% python3 -q
>>> import numpy as np
>>> np.set_printoptions(precision=1, suppress=True, linewidth=100, floatmode="fixed")
>>> u = np.array([1, 1, -1, 0, 2, 2, 0, -1, 0]) + 0.5
>>> feats = np.eye(9) - 2 * np.outer(u, u) / (u @ u)
>>> feats.round(1) + 0
array([[ 0.8, -0.2,  0.1, -0.1, -0.4, -0.4, -0.1,  0.1, -0.1],
       [-0.2,  0.8,  0.1, -0.1, -0.4, -0.4, -0.1,  0.1, -0.1],
       [ 0.1,  0.1,  1.0,  0.0,  0.1,  0.1,  0.0,  0.0,  0.0],
       [-0.1, -0.1,  0.0,  1.0, -0.1, -0.1,  0.0,  0.0,  0.0],
       [-0.4, -0.4,  0.1, -0.1,  0.3, -0.7, -0.1,  0.1, -0.1],
       [-0.4, -0.4,  0.1, -0.1, -0.7,  0.3, -0.1,  0.1, -0.1],
       [-0.1, -0.1,  0.0,  0.0, -0.1, -0.1,  1.0,  0.0,  0.0],
       [ 0.1,  0.1,  0.0,  0.0,  0.1,  0.1,  0.0,  1.0,  0.0],
       [-0.1, -0.1,  0.0,  0.0, -0.1, -0.1,  0.0,  0.0,  1.0]])
>>> u, g = feats[2], feats[6]
>>> u @ u
np.float64(1.0)
>>> round(float(u @ g), 1)
0.0
>>> pr = (u @ g) / (u @ u) * u
>>> np.round(g - pr, 1) + 0
array([-0.1, -0.1,  0.0,  0.0, -0.1, -0.1,  1.0,  0.0,  0.0])
>>> np.linalg.matrix_rank(np.outer(u, g))
np.int64(1)
>>> x0 = np.array([3, 3, 1, 1, 0, 3, 0, 2, 0])
>>> feats @ np.eye(9)[5]
array([-0.4, -0.4,  0.1, -0.1, -0.7,  0.3, -0.1,  0.1, -0.1])
>>> np.sign((feats @ x0).round(6))
array([ 1.0,  1.0,  1.0,  1.0, -1.0, -1.0, -1.0,  1.0, -1.0])
>>> np.linalg.norm(feats @ x0) <= np.linalg.norm(feats, 2) * np.linalg.norm(x0) + 1e-9
np.True_
>>> (feats @ x0).argmax()
np.int64(7)
>>> feats @ np.ones(9)
array([-0.4, -0.4,  1.5,  0.5, -1.3, -1.3,  0.5,  1.5,  0.5])
